$ python3 -q
>>> import numpy as np
>>> import numpy.linalg as la
>>> np.set_printoptions(precision=2, suppress=True, linewidth=100)
>>> arr = np.array([[0.0, 0.0, 1.0, -3.0],
...     [0.0, 0.0, 3.0, 5.0],
...     [1.0, 3.0, 0.0, 0.0],
...     [-3.0, 5.0, 0.0, 0.0]])
>>> u, g = arr[1], arr[3]
>>> u @ u
np.float64(34.0)
>>> u @ g
np.float64(0.0)
>>> pr = (u @ g) / (u @ u) * u
>>> np.outer(u, g)
array([[ -0.,   0.,   0.,   0.],
       [ -0.,   0.,   0.,   0.],
       [ -9.,  15.,   0.,   0.],
       [-15.,  25.,   0.,   0.]])
>>> g - pr
array([-3.,  5.,  0.,  0.])
>>> (g - pr) @ u
np.float64(0.0)
>>> Y = np.array([[2, 1], [0, 1]])
>>> W2 = np.kron(Y, arr)
>>> la.matrix_rank(W2)
np.int64(8)
>>> W2.shape
(8, 8)
>>> data = np.load("layer15.npy")
>>> data
array([[ 2, -1,  0,  1,  0,  0,  0,  0],
       [ 2,  0,  0,  2,  0,  0,  0,  0],
       [ 0,  0,  1,  0,  1, -1,  1, -2],
       [ 1,  1,  0,  1,  0,  0,  0,  0],
       [ 0,  0, -1,  0, -1,  1, -2, -2],
       [ 0,  0,  1,  0, -1,  0,  1,  0],
       [ 0,  0, -2,  0,  2, -1,  1, -2],
       [ 0,  0, -2,  0,  0,  1,  0,  0]])
>>> left, sig, VT = la.svd(data, full_matrices=False)
>>> np.allclose(left * sig @ VT, data)
True
>>> np.round(left.T @ left, 2) + 0
array([[1., 0., 0., 0., 0., 0., 0., 0.],
       [0., 1., 0., 0., 0., 0., 0., 0.],
       [0., 0., 1., 0., 0., 0., 0., 0.],
       [0., 0., 0., 1., 0., 0., 0., 0.],
       [0., 0., 0., 0., 1., 0., 0., 0.],
       [0., 0., 0., 0., 0., 1., 0., 0.],
       [0., 0., 0., 0., 0., 0., 1., 0.],
       [0., 0., 0., 0., 0., 0., 0., 1.]])
>>> sig
array([4.28, 3.83, 3.73, 2.64, 1.47, 1.29, 0.37, 0.35])
>>> left.shape, sig.shape, VT.shape
((8, 8), (8,), (8, 8))
>>> (sig > 1e-8).sum()
np.int64(8)
>>> round(np.abs(la.eigvals(data)).max(), 2)
np.float64(2.58)
>>> data @ data
array([[ 3, -1,  0,  1,  0,  0,  0,  0],
       [ 6,  0,  0,  4,  0,  0,  0,  0],
       [ 0,  0,  1,  0,  3, -3, -1, -6],
       [ 5,  0,  0,  4,  0,  0,  0,  0],
       [ 0,  0,  9,  0, -5,  0,  0,  8],
       [ 0,  0,  0,  0,  4, -3,  4, -2],
       [ 0,  0, -3,  0, -1,  1, -6, -2],
       [ 0,  0, -1,  0, -3,  2, -1,  4]])
>>> round(float(la.det(data)), 2)
-40.0
>>> np.allclose(data @ data.T, data.T @ data)
False
>>> (data + data.T) / 2
array([[ 2. ,  0.5,  0. ,  1. ,  0. ,  0. ,  0. ,  0. ],
       [ 0.5,  0. ,  0. ,  1.5,  0. ,  0. ,  0. ,  0. ],
       [ 0. ,  0. ,  1. ,  0. ,  0. ,  0. , -0.5, -2. ],
       [ 1. ,  1.5,  0. ,  1. ,  0. ,  0. ,  0. ,  0. ],
       [ 0. ,  0. ,  0. ,  0. , -1. ,  0. ,  0. , -1. ],
       [ 0. ,  0. ,  0. ,  0. ,  0. ,  0. ,  0. ,  0.5],
       [ 0. ,  0. , -0.5,  0. ,  0. ,  0. ,  1. , -1. ],
       [ 0. ,  0. , -2. ,  0. , -1. ,  0.5, -1. ,  0. ]])
>>> W0 = np.loadtxt("case16.csv", delimiter=",")
>>> W0
array([[-3.,  1.,  0.,  0.,  0.,  0.,  0.],
       [ 0., -3.,  1.,  0.,  0.,  0.,  0.],
       [ 0.,  0., -3.,  1.,  0.,  0.,  0.],
       [ 0.,  0.,  0., -3.,  1.,  0.,  0.],
       [ 0.,  0.,  0.,  0., -3.,  1.,  0.],
       [ 0.,  0.,  0.,  0.,  0., -3.,  1.],
       [ 0.,  0.,  0.,  0.,  0.,  0., -3.]])
>>> x = np.array([2, 2, 1, -1, 1, -3, -2])
>>> a = np.maximum(W0 @ x, 0)
>>> W0.T @ a
array([  0.,   0.,   0., -12.,   4., -21., -11.])
>>> np.tanh(W0 @ x)
array([-1., -1., -1.,  1., -1.,  1.,  1.])
>>> np.maximum(W0 @ x, 0) - np.maximum(-W0 @ x, 0)
array([-4., -5., -4.,  4., -6.,  7.,  6.])
>>> W0 * (a > 1e-9)[:, None]
array([[-0.,  0.,  0.,  0.,  0.,  0.,  0.],
       [ 0., -0.,  0.,  0.,  0.,  0.,  0.],
       [ 0.,  0., -0.,  0.,  0.,  0.,  0.],
       [ 0.,  0.,  0., -3.,  1.,  0.,  0.],
       [ 0.,  0.,  0.,  0., -0.,  0.,  0.],
       [ 0.,  0.,  0.,  0.,  0., -3.,  1.],
       [ 0.,  0.,  0.,  0.,  0.,  0., -3.]])
>>> np.flatnonzero(a > 1e-9)
array([3, 5, 6])
>>> np.prod(np.diag(W0)), round(la.det(W0), 2)
(np.float64(-2187.0), np.float64(-2187.0))
>>> [int(la.matrix_rank(la.matrix_power(W0, p))) for p in range(1, 8)]
[7, 7, 7, 7, 7, 7, 7]
>>> np.sort(la.eigvals(W0))
array([-3., -3., -3., -3., -3., -3., -3.])
>>> K = np.load("a.npy")
>>> K
array([[-0.23, -1.1 ,  0.97],
       [-0.43,  0.95, -1.24],
       [-0.03, -0.12,  0.13],
       [ 1.59, -0.19,  1.42],
       [ 3.81,  0.22,  2.56],
       [ 0.75, -0.8 ,  1.05],
       [ 0.25,  0.94, -0.47],
       [-0.04,  0.26, -0.31],
       [-0.5 , -0.42,  0.12],
       [-2.64, -0.28, -1.55],
       [ 1.68,  0.04,  1.43],
       [-0.72, -0.47, -0.02],
       [-0.88,  0.6 , -1.01],
       [-1.86, -0.02, -1.27]])
>>> cen = K - K.mean(axis=0)
>>> left, sig, VT = la.svd(cen, full_matrices=False)
>>> VT[0] * np.sign(VT[0, np.abs(VT[0]).argmax()])
array([ 0.8 , -0.03,  0.6 ])
>>> np.abs(VT[-1])
array([0.47, 0.59, 0.66])
>>> np.round(cen.mean(axis=0), 2) + 0
array([0., 0., 0.])
>>> (np.sign(left[:, 0]) == np.sign(left[0, 0])).astype(int)
array([1, 0, 0, 1, 1, 1, 0, 0, 0, 0, 1, 0, 0, 0])
>>> sig
array([7.04, 2.64, 0.28])
>>> Q, vecs = la.qr(K[:, :2])[0], la.qr(K[:, 2:])[0]
>>> sig = la.svd(Q.T @ vecs, compute_uv=False)
>>> sig
array([0.99])
>>> np.degrees(np.arccos(sig.clip(0, 1)))
array([6.41])
>>> (sig > 0.9).sum()
np.int64(1)
>>> M = np.loadtxt("data.csv", delimiter=",")
>>> M
array([[0.09, 0.09, 0.03, 0.03, 0.14, 0.14, 0.14, 0.09],
       [0.09, 0.09, 0.03, 0.03, 0.14, 0.14, 0.14, 0.09],
       [0.03, 0.03, 0.01, 0.01, 0.05, 0.05, 0.05, 0.03],
       [0.03, 0.03, 0.01, 0.01, 0.05, 0.05, 0.05, 0.03],
       [0.14, 0.14, 0.05, 0.05, 0.24, 0.24, 0.24, 0.14],
       [0.14, 0.14, 0.05, 0.05, 0.24, 0.24, 0.24, 0.14],
       [0.14, 0.14, 0.05, 0.05, 0.24, 0.24, 0.24, 0.14],
       [0.09, 0.09, 0.03, 0.03, 0.14, 0.14, 0.14, 0.09]])
>>> r = la.matrix_rank(M)
>>> r
np.int64(1)
>>> null = la.svd(M)[2][r:].T
>>> null @ null.T
array([[ 0.91, -0.09, -0.03, -0.03, -0.14, -0.14, -0.14, -0.09],
       [-0.09,  0.91, -0.03, -0.03, -0.14, -0.14, -0.14, -0.09],
       [-0.03, -0.03,  0.99, -0.01, -0.05, -0.05, -0.05, -0.03],
       [-0.03, -0.03, -0.01,  0.99, -0.05, -0.05, -0.05, -0.03],
       [-0.14, -0.14, -0.05, -0.05,  0.76, -0.24, -0.24, -0.14],
       [-0.14, -0.14, -0.05, -0.05, -0.24,  0.76, -0.24, -0.14],
       [-0.14, -0.14, -0.05, -0.05, -0.24, -0.24,  0.76, -0.14],
       [-0.09, -0.09, -0.03, -0.03, -0.14, -0.14, -0.14,  0.91]])
>>> null.shape
(8, 7)
>>> [int(la.matrix_rank(M[:, :j + 1])) for j in range(8)]
[1, 1, 1, 1, 1, 1, 1, 1]
>>> [int(la.matrix_rank(M[:i])) for i in range(1, len(M) + 1)]
[1, 1, 1, 1, 1, 1, 1, 1]
>>> rng = np.random.default_rng(464126)
>>> t = np.sort(rng.uniform(-2, 2, 16))
>>> J = np.c_[t, t ** 2, t ** 3] @ np.array([[2, -2, -5, 1, -4, 0, -4],
...     [-3, 2, 4, 1, 1, 1, -2],
...     [5, -5, -2, -4, 0, 2, 2]])
>>> J
array([[-47.92,  44.37,  37.04,  28.46,  11.09,  -9.84, -12.96],
       [-24.74,  22.62,  21.96,  13.03,   7.95,  -4.06,  -4.6 ],
       [-17.79,  16.16,  17.02,   8.64,   6.72,  -2.52,  -2.3 ],
       [-16.99,  15.43,  16.44,   8.15,   6.57,  -2.35,  -2.04],
       [-16.74,  15.19,  16.25,   7.99,   6.52,  -2.3 ,  -1.96],
       [ -1.83,   1.64,   3.07,   0.08,   1.92,   0.03,   1.19],
       [ -1.09,   0.99,   2.04,  -0.09,   1.37,   0.04,   1.  ],
       [ -0.23,   0.22,   0.52,  -0.08,   0.4 ,   0.01,   0.37],
       [  0.65,  -0.81,  -1.5 ,   0.3 ,  -1.45,   0.29,  -1.8 ],
       [  0.76,  -0.96,  -1.63,   0.29,  -1.61,   0.39,  -2.04],
       [  1.83,  -2.37,  -2.31,  -0.31,  -2.4 ,   1.33,  -3.22],
       [  2.36,  -3.03,  -2.51,  -0.7 ,  -2.6 ,   1.76,  -3.51],
       [  7.02,  -8.51,  -3.77,  -4.53,  -3.39,   5.1 ,  -4.23],
       [  8.91, -10.65,  -4.23,  -6.13,  -3.54,   6.34,  -4.17],
       [ 17.35, -20.05,  -6.28, -13.39,  -3.87,  11.56,  -3.1 ],
       [ 24.62, -28.01,  -8.1 , -19.65,  -3.97,  15.82,  -1.68]])
>>> left, sig, VT = la.svd(J)
>>> np.argmax(sig[:-1] / (sig[1:] + 1e-6)) + 1
np.int64(3)
>>> sig.round(2) + 0
array([120.93,  24.27,  12.3 ,   0.  ,   0.  ,   0.  ,   0.  ])
>>> Y = left[:, :3] @ np.diag(sig[:3]) @ VT[:3]
>>> np.round(la.norm(J - Y) / la.norm(J), 2)
np.float64(0.0)
>>> cen = J - J.mean(axis=0)
>>> vecs = la.svd(cen)[2][:3]
>>> Y = cen - cen @ vecs.T @ vecs
>>> np.round(Y.std(axis=0), 2) + 0
array([0., 0., 0., 0., 0., 0., 0.])
>>> la.norm(Y, axis=1).round(6).argmax()
np.int64(0)
>>> np.round(np.cov(cen @ vecs.T, rowvar=False), 2) + 0
array([[928.81,   0.  ,   0.  ],
       [  0.  ,  18.6 ,   0.  ],
       [  0.  ,   0.  ,   9.04]])
>>> np.diag(vecs.T @ vecs)
array([0.34, 0.37, 0.65, 0.29, 0.26, 0.34, 0.75])
>>> F = np.arange(72).reshape(8, 9) + -3
>>> F
array([[-3, -2, -1,  0,  1,  2,  3,  4,  5],
       [ 6,  7,  8,  9, 10, 11, 12, 13, 14],
       [15, 16, 17, 18, 19, 20, 21, 22, 23],
       [24, 25, 26, 27, 28, 29, 30, 31, 32],
       [33, 34, 35, 36, 37, 38, 39, 40, 41],
       [42, 43, 44, 45, 46, 47, 48, 49, 50],
       [51, 52, 53, 54, 55, 56, 57, 58, 59],
       [60, 61, 62, 63, 64, 65, 66, 67, 68]])
>>> [round(float(x), 2) for x in la.svd(F, compute_uv=False)[:3]]
[327.12, 11.72, 0.0]
>>> np.argsort(-la.norm(F, axis=0).round(6), kind="stable")[:3]
array([8, 7, 6])
>>> W0.sum(axis=0)
array([-3., -2., -2., -2., -2., -2., -2.])
>>> la.svd(W0, compute_uv=False)
array([3.94, 3.76, 3.48, 3.12, 2.73, 2.37, 2.1 ])
>>> la.matrix_rank(W0)
np.int64(7)
>>> np.unravel_index(np.abs(W0).argmax(), W0.shape)
(np.int64(0), np.int64(0))
>>> np.count_nonzero(W0)
np.int64(13)
>>> np.round(la.norm(W0), 2)
np.float64(8.31)
>>> W0.mean(axis=0)
array([-0.43, -0.29, -0.29, -0.29, -0.29, -0.29, -0.29])
>>> np.abs(W0).max()
np.float64(3.0)
>>> W0 - W0[0]
array([[ 0.,  0.,  0.,  0.,  0.,  0.,  0.],
       [ 3., -4.,  1.,  0.,  0.,  0.,  0.],
       [ 3., -1., -3.,  1.,  0.,  0.,  0.],
       [ 3., -1.,  0., -3.,  1.,  0.,  0.],
       [ 3., -1.,  0.,  0., -3.,  1.,  0.],
       [ 3., -1.,  0.,  0.,  0., -3.,  1.],
       [ 3., -1.,  0.,  0.,  0.,  0., -3.]])
>>> lab = K[:, 2] > np.median(K[:, 2])
>>> u = K[lab].mean(axis=0) - K[~lab].mean(axis=0)
>>> np.round((((K - K.mean(axis=0)) @ u > 0) == lab).mean(), 2)
np.float64(0.86)
>>> u
array([ 1.91, -0.62,  1.94])
>>> la.lstsq(F[:-1].T, F[-1])[2]
np.int32(2)
>>> np.round(F @ la.pinv(F) @ F, 2) + 0
array([[-3., -2., -1.,  0.,  1.,  2.,  3.,  4.,  5.],
       [ 6.,  7.,  8.,  9., 10., 11., 12., 13., 14.],
       [15., 16., 17., 18., 19., 20., 21., 22., 23.],
       [24., 25., 26., 27., 28., 29., 30., 31., 32.],
       [33., 34., 35., 36., 37., 38., 39., 40., 41.],
       [42., 43., 44., 45., 46., 47., 48., 49., 50.],
       [51., 52., 53., 54., 55., 56., 57., 58., 59.],
       [60., 61., 62., 63., 64., 65., 66., 67., 68.]])
>>> np.unique(F.round(6), axis=0).shape
(8, 9)
>>> round(float(np.trace(la.pinv(F) @ F)), 2)
2.0
>>> np.abs(np.diag(la.qr(F)[1])) > 1e-9
array([ True,  True, False, False, False, False, False, False])
>>> x = np.array([1, 4, 2, 5, 2, 4, 3, 0, 1])
>>> F @ (2 * x)
array([  22,  418,  814, 1210, 1606, 2002, 2398, 2794])
>>> (F * x).sum(axis=1)
array([  11,  209,  407,  605,  803, 1001, 1199, 1397])
>>> F @ np.ones(9)
array([  9.,  90., 171., 252., 333., 414., 495., 576.])
>>> (F @ x).argmax()
np.int64(7)
>>> np.sign((F @ x).round(6))
array([1, 1, 1, 1, 1, 1, 1, 1])
>>> E = np.loadtxt("run16.csv", delimiter=",")
>>> E
array([[ 0.69,  0.62,  0.68],
       [ 2.89,  3.01,  2.92],
       [-3.29, -3.3 , -3.24],
       [ 2.53,  2.51,  2.49],
       [ 2.42,  2.46,  2.43],
       [-1.16, -1.2 , -1.09],
       [-2.38, -2.37, -2.34],
       [-4.29, -4.31, -4.31],
       [-0.92, -0.89, -0.99],
       [-2.81, -2.8 , -2.88],
       [ 0.1 , -0.05, -0.03],
       [ 2.39,  2.4 ,  2.4 ],
       [ 0.  ,  0.09,  0.03],
       [-3.01, -2.92, -2.9 ],
       [-0.24, -0.23, -0.34],
       [-1.21, -1.19, -1.27],
       [-0.92, -0.93, -0.99],
       [ 1.46,  1.41,  1.53],
       [-1.15, -1.22, -1.38],
       [ 1.34,  1.32,  1.27],
       [-0.13, -0.18, -0.16],
       [ 3.09,  3.08,  3.09],
       [ 0.33,  0.36,  0.34],
       [-0.55, -0.57, -0.57],
       [ 1.05,  1.04,  1.12],
       [ 3.04,  2.99,  2.98],
       [-2.59, -2.66, -2.64],
       [-3.55, -3.67, -3.59],
       [ 0.72,  0.7 ,  0.62],
       [ 3.33,  3.27,  3.29],
       [ 2.2 ,  2.29,  2.2 ],
       [-1.  , -0.93, -0.96],
       [-5.55, -5.63, -5.5 ],
       [ 2.4 ,  2.49,  2.42],
       [-0.12, -0.13, -0.18]])
>>> hat = E @ la.solve(E.T @ E, E.T)
>>> np.round(la.eigvalsh(hat), 2) + 0
array([0., 0., 0., 0., 0., 0., 0., 0., 0., 0., 0., 0., 0., 0., 0., 0., 0., 0., 0., 0., 0., 0., 0.,
       0., 0., 0., 0., 0., 0., 0., 0., 0., 1., 1., 1.])
>>> np.round(np.diag(hat), 2) + 0
array([0.05, 0.13, 0.07, 0.05, 0.04, 0.07, 0.04, 0.11, 0.08, 0.11, 0.21, 0.03, 0.07, 0.17, 0.09,
       0.06, 0.04, 0.12, 0.33, 0.04, 0.02, 0.06, 0.01, 0.  , 0.06, 0.09, 0.06, 0.15, 0.06, 0.11,
       0.09, 0.05, 0.22, 0.08, 0.02])
>>> left, sig, VT = la.svd(E)
>>> sig
array([23.42,  0.3 ,  0.25])
>>> Y = left[:, :1] @ np.diag(sig[:1]) @ VT[:1]
>>> round(float(la.norm(E - Y, 2)), 2), round(sig[1], 2)
(0.3, np.float64(0.3))
>>> D = la.norm(E[:, None] - E[None], axis=-1)
>>> D.mean(axis=1).argmax()
np.int64(32)
>>> np.unravel_index(D.round(6).argmax(), D.shape)
(np.int64(29), np.int64(32))
>>> la.matrix_rank(D ** 2)
np.int64(5)
>>> (D + 1e9 * np.eye(35)).round(6).argmin(axis=1)
array([28, 25, 27,  4, 33, 15, 26, 27, 16, 13, 12,  4, 10,  9, 20, 18,  8, 19, 15, 17, 34, 25, 12,
       14, 19, 21,  9,  2,  0, 21, 11, 16,  7,  4, 20])
>>> D[29].round(6).argsort(kind="stable")[:4]
array([29, 21, 25,  1])
>>> D[:5, :5]
array([[ 0.  ,  3.95,  6.82,  3.2 ,  3.07],
       [ 3.95,  0.  , 10.77,  0.75,  0.87],
       [ 6.82, 10.77,  0.  , 10.02,  9.9 ],
       [ 3.2 ,  0.75, 10.02,  0.  ,  0.13],
       [ 3.07,  0.87,  9.9 ,  0.13,  0.  ]])
